$ ipython --no-banner

In [1]: import numpy as np

In [2]: from numpy import linalg as LA

In [3]: np.set_printoptions(suppress=True, linewidth=140)

In [4]: Y = np.array([[7, 1, -1, -5, -7, -3, 3, 5, 7, 3, -9, 3],
   ...:     [2, 8, -7, 4, -6, -6, 7, 6, 7, -9, -6, 2],
   ...:     [5, -5, 9, -3, 5, -6, 0, 2, -7, -9, 5, -9],
   ...:     [5, 6, -6, 4, -7, -4, -4, 9, -4, 7, 9, 3],
   ...:     [4, -3, -5, 6, -8, 1, -3, -1, 9, 9, -2, -9],
   ...:     [9, 9, 1, -4, -7, -7, 7, 1, 4, -2, -8, 4],
   ...:     [7, -5, 5, 3, 8, 4, 0, -8, 1, 7, -2, -3],
   ...:     [8, 5, -7, 2, 7, 4, -8, 3, -1, 5, 9, 5],
   ...:     [-4, -7, 2, -4, 8, 0, -9, -8, -8, 5, 8, -6],
   ...:     [-2, -2, 5, -1, -3, -6, 8, -4, -4, 1, 5, -4],
   ...:     [-3, -3, -1, -8, 7, -2, 3, 4, -1, -1, 7, 4],
   ...:     [2, 5, -8, 6, 4, 4, -4, 1, 6, 8, 9, 6]])

In [5]: mat = Y + Y.T

In [6]: mat
Out[6]: 
array([[ 14,   3,   4,   0,  -3,   6,  10,  13,   3,   1, -12,   5],
       [  3,  16, -12,  10,  -9,   3,   2,  11,   0, -11,  -9,   7],
       [  4, -12,  18,  -9,   0,  -5,   5,  -5,  -5,  -4,   4, -17],
       [  0,  10,  -9,   8,  -1,  -8,  -1,  11,  -8,   6,   1,   9],
       [ -3,  -9,   0,  -1, -16,  -6,   5,   6,  17,   6,   5,  -5],
       [  6,   3,  -5,  -8,  -6, -14,  11,   5,   4,  -8, -10,   8],
       [ 10,   2,   5,  -1,   5,  11,   0, -16,  -8,  15,   1,  -7],
       [ 13,  11,  -5,  11,   6,   5, -16,   6,  -9,   1,  13,   6],
       [  3,   0,  -5,  -8,  17,   4,  -8,  -9, -16,   1,   7,   0],
       [  1, -11,  -4,   6,   6,  -8,  15,   1,   1,   2,   4,   4],
       [-12,  -9,   4,   1,   5, -10,   1,  13,   7,   4,  14,  13],
       [  5,   7, -17,   9,  -5,   8,  -7,   6,   0,   4,  13,  12]])

In [7]: # symmetric

In [8]: np.allclose(mat @ mat.T, mat.T @ mat)
Out[8]: True

In [9]: mat @ mat
Out[9]: 
array([[ 714,  382, -105,   97,   43,  346,  -47,  -27, -333,   39, -153,    2],
       [ 382,  975, -657,  440, -107,  369, -419,  294, -341, -132, -227,  465],
       [-105, -657,  986, -507,  126,  -94,  243, -413,   83,   55, -103, -724],
       [  97,  440, -507,  614, -113,  155, -210,  424,  -18,   72,  198,  454],
       [  43, -107,  126, -113,  819,  158, -295, -431, -622,  152,  327,  -25],
       [ 346,  369,  -94,  155,  158,  756, -433, -330, -326,  171,   19, -131],
       [ -47, -419,  243, -210, -295, -433,  871,  163,  436, -114, -485,  -74],
       [ -27,  294, -413,  424, -431, -330,  163, 1076,  408, -191,  -21,  729],
       [-333, -341,   83,  -18, -622, -326,  436,  408,  854,  -70, -154,   72],
       [  39, -132,   55,   72,  152,  171, -114, -191,  -70,  537,  338,  -35],
       [-153, -227, -103,  198,  327,   19, -485,  -21, -154,  338,  967,  138],
       [   2,  465, -724,  454,  -25, -131,  -74,  729,   72,  -35,  138,  947]])

In [10]: np.allclose(mat, mat.T)
Out[10]: True

In [11]: print(np.trace(mat))
44

In [12]: LA.matrix_power(mat, 3)
Out[12]: 
array([[ 12734,  11706,  -5458,   5243, -15040,   -673,  14817,  18713,   8921,  -6587, -20263,   9813],
       [ 11706,  40246, -37948,  25885, -21243,   3001,  -1869,  36263,   5009, -14313, -16417,  34149],
       [ -5458, -37948,  44786, -30613,   8866,  -7177,  14403, -31554,    356,   1761,  -2999, -41817],
       [  5243,  25885, -30613,  22482,  -3647,  -1153,  -8699,  26923,  -3777,   -941,   5485,  31839],
       [-15040, -21243,   8866,  -3647, -25068, -19489,  21446,  15198,  33590,   -278,  -2038,  -2486],
       [  -673,   3001,  -7177,  -1153, -19489, -19442,  24068,  22974,  17932, -14764, -22222,  12974],
       [ 14817,  -1869,  14403,  -8699,  21446,  24068, -13894, -36425, -25343,  15224,   5786, -23946],
       [ 18713,  36263, -31554,  26923,  15198,  22974, -36425,   9462, -27909,   7368,  23021,  25301],
       [  8921,   5009,    356,  -3777,  33590,  17932, -25343, -27909, -35120,   9188,  17747,  -7145],
       [ -6587, -14313,   1761,   -941,   -278, -14764,  15224,   7368,   9188,   1562,   3400,   5366],
       [-20263, -16417,  -2999,   5485,  -2038, -22222,   5786,  23021,  17747,   3400,  19958,  18544],
       [  9813,  34149, -41817,  31839,  -2486,  12974, -23946,  25301,  -7145,   5366,  18544,  36646]])

In [13]: print(np.round(np.sort(np.abs(LA.eigvals(mat))), 4))
[ 2.1006  5.8158  8.0426 14.4883 14.7774 17.3351 21.2918 24.99   28.76   39.4122 51.8115 56.0497]

In [14]: Y = mat[0, 0] * mat[1:] - np.outer(mat[1:, 0], mat[0])

In [15]: Y
Out[15]: 
array([[   0,  215, -180,  140, -117,   24,   -2,  115,   -9, -157,  -90,   83],
       [   0, -180,  236, -126,   12,  -94,   30, -122,  -82,  -60,  104, -258],
       [   0,  140, -126,  112,  -14, -112,  -14,  154, -112,   84,   14,  126],
       [   0, -117,   12,  -14, -233,  -66,  100,  123,  247,   87,   34,  -55],
       [   0,   24,  -94, -112,  -66, -232,   94,   -8,   38, -118,  -68,   82],
       [   0,   -2,   30,  -14,  100,   94, -100, -354, -142,  200,  134, -148],
       [   0,  115, -122,  154,  123,   -8, -354,  -85, -165,    1,  338,   19],
       [   0,   -9,  -82, -112,  247,   38, -142, -165, -233,   11,  134,  -15],
       [   0, -157,  -60,   84,   87, -118,  200,    1,   11,   27,   68,   51],
       [   0,  -90,  104,   14,   34,  -68,  134,  338,  134,   68,   52,  242],
       [   0,   83, -258,  126,  -55,   82, -148,   19,  -15,   51,  242,  143]])

In [16]: np.round(mat[:, 0] / mat[0, 0], 4)
Out[16]: array([ 1.    ,  0.2143,  0.2857,  0.    , -0.2143,  0.4286,  0.7143,  0.9286,  0.2143,  0.0714, -0.8571,  0.3571])
